$ python -q
>>> import numpy as np
>>> np.set_printoptions(suppress=True, linewidth=160)
>>> m1 = np.loadtxt("test4.csv", delimiter=",")
>>> m1.round(1) + 0
array([[  2.3,  -2.5,   1.8,   1.5,   0.8,  -1.6,   2.4,  -4.5],
       [  0.9,   4.5,  -3. ,  -8.4,   3.8,   3.7,   1.8,   4.1],
       [  1.1,  -3.2,  -2.9,   1.4,   2.7,   0.4,   3.1,  -0.9],
       [  0.8,  -4.4,  -5.5,   2.2,   3.2,   1. ,   3.3,   0. ],
       [  1.3,  -8.9,  -9.6,   5.8,   2.4,   0.1,   3. ,  -1.4],
       [ -0.2,  -2.9,  -6. ,   1. ,   4.9,   2.4,   4.1,   2.8],
       [ -0.6,  -1.1,  -3.1,   0.2,   5.3,   2.5,   4.6,   3. ],
       [  2.7,   4.5,   9.6,  -4.4,   0.3,  -1.6,   1.8,  -4.7],
       [  2.8,  -6.3, -13.8,  -0.9,   0.9,   1.5,   0. ,  -0.1],
       [  5.7,  -3.2,   4.7,   0.5,  -4.4,  -5.1,  -0.9, -11.5],
       [  5.5,   1.6,  -2. ,  -8.5,  -3.1,  -0.9,  -2.8,  -5.1],
       [ -2.2,  -6.9,  -8.2,   7.2,   7.5,   2.9,   6.9,   4.4],
       [ -1.2,  -1. ,   5.8,   4.7,   5.5,   0.1,   6.8,  -0.3],
       [  0.1,  -4.2,   0.1,   5. ,   3.8,  -0.2,   4.9,  -1.4],
       [  2.8,   8.9,  -0.2, -14.7,   1.3,   3.3,  -0.8,   2.5],
       [  1.7,   6. ,   5.2,  -7.4,   2.2,   1.1,   1.9,  -0.2],
       [  1.4,   0.5,  -6.6,  -5.2,   2.9,   2.9,   1.5,   2.6],
       [ -2.7,  -6.6,   0.1,  10.9,   7.6,   0.7,   8.8,   1.4],
       [  0.7,   1.1,   4. ,  -0.6,   3.2,   0.2,   3.8,  -1. ],
       [  0.8,   8.2,  10.7,  -7.1,   3.2,   0.8,   3.3,  -0.2],
       [  0.9,  -5.7, -15.3,  -0.5,   3.8,   3.5,   1.9,   3.9],
       [  1.8,   1. ,  -1.8,  -4.1,   2.1,   1.3,   1.7,   0. ],
       [  3. ,  -1.6,  -1.6,  -1.8,   0.1,  -0.6,   0.8,  -3.5],
       [  1.7,  -2.4,   1.7,   1.9,   1.6,  -1.1,   3. ,  -3.5],
       [ -2.1,  -2.7,  -5.4,   2.8,   7.5,   3.6,   6.3,   5.4],
       [ -0.8,   3.1,   6.6,  -0.7,   5.3,   1.2,   5.6,   1.1],
       [  0.5,  -4.2,  -5.6,   2.2,   3.8,   1.3,   3.7,   0.8],
       [ -0.4,  -2.7,  -4.6,   1.5,   5.1,   2.2,   4.5,   2.6],
       [  2.3,   0.4,   6.2,  -0.4,   0.6,  -1.9,   2.4,  -5. ],
       [  1.1,  -8.2,  -3.1,   7.9,   2.2,  -1.5,   4.1,  -3.8],
       [  1.9,  -2.3,  -4.1,  -0.9,   1.8,   0.6,   1.9,  -1. ],
       [ -1.3,   7.6,   7. ,  -5.8,   6.5,   3.2,   5.4,   4.5],
       [  2.5,  -9.3, -12.6,   3.7,   0.9,   0.1,   1.1,  -2.1],
       [  0.5,   6.1,   0.3,  -8.6,   4.3,   3.5,   2.5,   4.1],
       [ -1.5,   1. ,   3.3,   1.2,   6.4,   1.9,   6.3,   2.6]])
>>> gram = np.cov(m1, rowvar=False)
>>> np.round(np.median(m1, axis=0), 1)
array([ 0.9, -2.3, -1.8,  0.2,  3.2,  1. ,  3. , -0.1])
>>> round(float(np.corrcoef(m1[:, 3], m1[:, 5])[0, 1]), 1)
-0.3
>>> np.round(m1.std(axis=0), 1)
array([1.9, 4.8, 6.3, 5.3, 2.7, 1.9, 2.4, 3.5])
>>> np.argwhere(np.triu(np.abs(np.corrcoef(m1.T)) > 0.8, 1))
array([[0, 4],
       [0, 6],
       [1, 3],
       [4, 6],
       [4, 7],
       [5, 7]])
>>> np.round(np.corrcoef(m1.T), 1) + 0
array([[ 1. ,  0.1,  0. , -0.4, -1. , -0.6, -0.9, -0.7],
       [ 0.1,  1. ,  0.7, -0.9,  0. ,  0.2, -0.2,  0.2],
       [ 0. ,  0.7,  1. , -0.3, -0.1, -0.4,  0.2, -0.3],
       [-0.4, -0.9, -0.3,  1. ,  0.3, -0.3,  0.6, -0.1],
       [-1. ,  0. , -0.1,  0.3,  1. ,  0.7,  0.9,  0.8],
       [-0.6,  0.2, -0.4, -0.3,  0.7,  1. ,  0.3,  1. ],
       [-0.9, -0.2,  0.2,  0.6,  0.9,  0.3,  1. ,  0.5],
       [-0.7,  0.2, -0.3, -0.1,  0.8,  1. ,  0.5,  1. ]])
